$ python3 -q
>>> import numpy as np
>>> import numpy.linalg as la
>>> np.set_printoptions(precision=2, suppress=True, linewidth=120, legacy="1.25")
>>> M = np.load("data.npy")
>>> M
array([[5., 1., 1., 1., 1., 1., 1., 1.],
       [1., 5., 1., 1., 1., 1., 1., 1.],
       [1., 1., 5., 1., 1., 1., 1., 1.],
       [1., 1., 1., 5., 1., 1., 1., 1.],
       [1., 1., 1., 1., 5., 1., 1., 1.],
       [1., 1., 1., 1., 1., 5., 1., 1.],
       [1., 1., 1., 1., 1., 1., 5., 1.],
       [1., 1., 1., 1., 1., 1., 1., 5.]])
>>> # symmetric, so the eigenvalues are real
>>> Lm = la.cholesky(M)
>>> la.eigvalsh(M).min() > 0
True
>>> print(np.diag(Lm) ** 2)
[5.   4.8  4.67 4.57 4.5  4.44 4.4  4.36]
>>> M / np.sqrt(np.outer(np.diag(M), np.diag(M)))
array([[1. , 0.2, 0.2, 0.2, 0.2, 0.2, 0.2, 0.2],
       [0.2, 1. , 0.2, 0.2, 0.2, 0.2, 0.2, 0.2],
       [0.2, 0.2, 1. , 0.2, 0.2, 0.2, 0.2, 0.2],
       [0.2, 0.2, 0.2, 1. , 0.2, 0.2, 0.2, 0.2],
       [0.2, 0.2, 0.2, 0.2, 1. , 0.2, 0.2, 0.2],
       [0.2, 0.2, 0.2, 0.2, 0.2, 1. , 0.2, 0.2],
       [0.2, 0.2, 0.2, 0.2, 0.2, 0.2, 1. , 0.2],
       [0.2, 0.2, 0.2, 0.2, 0.2, 0.2, 0.2, 1. ]])
>>> round(float(np.prod(np.diag(Lm)) ** 2), 2), round(la.det(M), 2)
(196608.0, 196608.0)
>>> print(Lm @ Lm.T)
[[5. 1. 1. 1. 1. 1. 1. 1.]
 [1. 5. 1. 1. 1. 1. 1. 1.]
 [1. 1. 5. 1. 1. 1. 1. 1.]
 [1. 1. 1. 5. 1. 1. 1. 1.]
 [1. 1. 1. 1. 5. 1. 1. 1.]
 [1. 1. 1. 1. 1. 5. 1. 1.]
 [1. 1. 1. 1. 1. 1. 5. 1.]
 [1. 1. 1. 1. 1. 1. 1. 5.]]
>>> F = np.load("run13.npy")
>>> F
array([[0., 0., 0., 0., 0., 0., 2., 1., 2., 3., 1., 2.],
       [0., 0., 0., 0., 0., 2., 2., 3., 3., 2., 2., 2.],
       [0., 0., 0., 0., 0., 0., 1., 0., 3., 2., 3., 1.],
       [0., 0., 0., 0., 0., 0., 1., 2., 1., 1., 1., 1.],
       [0., 0., 0., 0., 0., 1., 1., 2., 1., 1., 0., 1.],
       [0., 2., 0., 0., 1., 0., 0., 0., 0., 0., 0., 0.],
       [2., 2., 1., 1., 1., 0., 0., 0., 0., 0., 0., 0.],
       [1., 3., 0., 2., 2., 0., 0., 0., 0., 0., 0., 0.],
       [2., 3., 3., 1., 1., 0., 0., 0., 0., 0., 0., 0.],
       [3., 2., 2., 1., 1., 0., 0., 0., 0., 0., 0., 0.],
       [1., 2., 3., 1., 0., 0., 0., 0., 0., 0., 0., 0.],
       [2., 2., 1., 1., 1., 0., 0., 0., 0., 0., 0., 0.]])
>>> vals, V = la.eigh(F)
>>> la.eigvalsh(F + -3 * np.eye(12))
array([-12.38,  -6.19,  -4.94,  -4.02,  -3.24,  -3.  ,  -3.  ,  -2.76,  -1.98,  -1.06,   0.19,   6.38])
>>> np.unique(vals.round(6) + 0, return_counts=True)[1]
array([1, 1, 1, 1, 1, 2, 1, 1, 1, 1, 1])
>>> np.abs(V[:, -1]).round(6).argmax()
1
>>> print(np.round(V.T @ V, 2) + 0)
[[1. 0. 0. 0. 0. 0. 0. 0. 0. 0. 0. 0.]
 [0. 1. 0. 0. 0. 0. 0. 0. 0. 0. 0. 0.]
 [0. 0. 1. 0. 0. 0. 0. 0. 0. 0. 0. 0.]
 [0. 0. 0. 1. 0. 0. 0. 0. 0. 0. 0. 0.]
 [0. 0. 0. 0. 1. 0. 0. 0. 0. 0. 0. 0.]
 [0. 0. 0. 0. 0. 1. 0. 0. 0. 0. 0. 0.]
 [0. 0. 0. 0. 0. 0. 1. 0. 0. 0. 0. 0.]
 [0. 0. 0. 0. 0. 0. 0. 1. 0. 0. 0. 0.]
 [0. 0. 0. 0. 0. 0. 0. 0. 1. 0. 0. 0.]
 [0. 0. 0. 0. 0. 0. 0. 0. 0. 1. 0. 0.]
 [0. 0. 0. 0. 0. 0. 0. 0. 0. 0. 1. 0.]
 [0. 0. 0. 0. 0. 0. 0. 0. 0. 0. 0. 1.]]
>>> vals.round(2) + 0
array([-9.38, -3.19, -1.94, -1.02, -0.24,  0.  ,  0.  ,  0.24,  1.02,  1.94,  3.19,  9.38])
>>> np.round(V.T @ F @ V, 2) + 0
array([[-9.38,  0.  ,  0.  ,  0.  ,  0.  ,  0.  ,  0.  ,  0.  ,  0.  ,  0.  ,  0.  ,  0.  ],
       [ 0.  , -3.19,  0.  ,  0.  ,  0.  ,  0.  ,  0.  ,  0.  ,  0.  ,  0.  ,  0.  ,  0.  ],
       [ 0.  ,  0.  , -1.94,  0.  ,  0.  ,  0.  ,  0.  ,  0.  ,  0.  ,  0.  ,  0.  ,  0.  ],
       [ 0.  ,  0.  ,  0.  , -1.02,  0.  ,  0.  ,  0.  ,  0.  ,  0.  ,  0.  ,  0.  ,  0.  ],
       [ 0.  ,  0.  ,  0.  ,  0.  , -0.24,  0.  ,  0.  ,  0.  ,  0.  ,  0.  ,  0.  ,  0.  ],
       [ 0.  ,  0.  ,  0.  ,  0.  ,  0.  ,  0.  ,  0.  ,  0.  ,  0.  ,  0.  ,  0.  ,  0.  ],
       [ 0.  ,  0.  ,  0.  ,  0.  ,  0.  ,  0.  ,  0.  ,  0.  ,  0.  ,  0.  ,  0.  ,  0.  ],
       [ 0.  ,  0.  ,  0.  ,  0.  ,  0.  ,  0.  ,  0.  ,  0.24,  0.  ,  0.  ,  0.  ,  0.  ],
       [ 0.  ,  0.  ,  0.  ,  0.  ,  0.  ,  0.  ,  0.  ,  0.  ,  1.02,  0.  ,  0.  ,  0.  ],
       [ 0.  ,  0.  ,  0.  ,  0.  ,  0.  ,  0.  ,  0.  ,  0.  ,  0.  ,  1.94,  0.  ,  0.  ],
       [ 0.  ,  0.  ,  0.  ,  0.  ,  0.  ,  0.  ,  0.  ,  0.  ,  0.  ,  0.  ,  3.19,  0.  ],
       [ 0.  ,  0.  ,  0.  ,  0.  ,  0.  ,  0.  ,  0.  ,  0.  ,  0.  ,  0.  ,  0.  ,  9.38]])
>>> np.round(la.svd(F, compute_uv=False), 2) + 0
array([9.38, 9.38, 3.19, 3.19, 1.94, 1.94, 1.02, 1.02, 0.24, 0.24, 0.  , 0.  ])
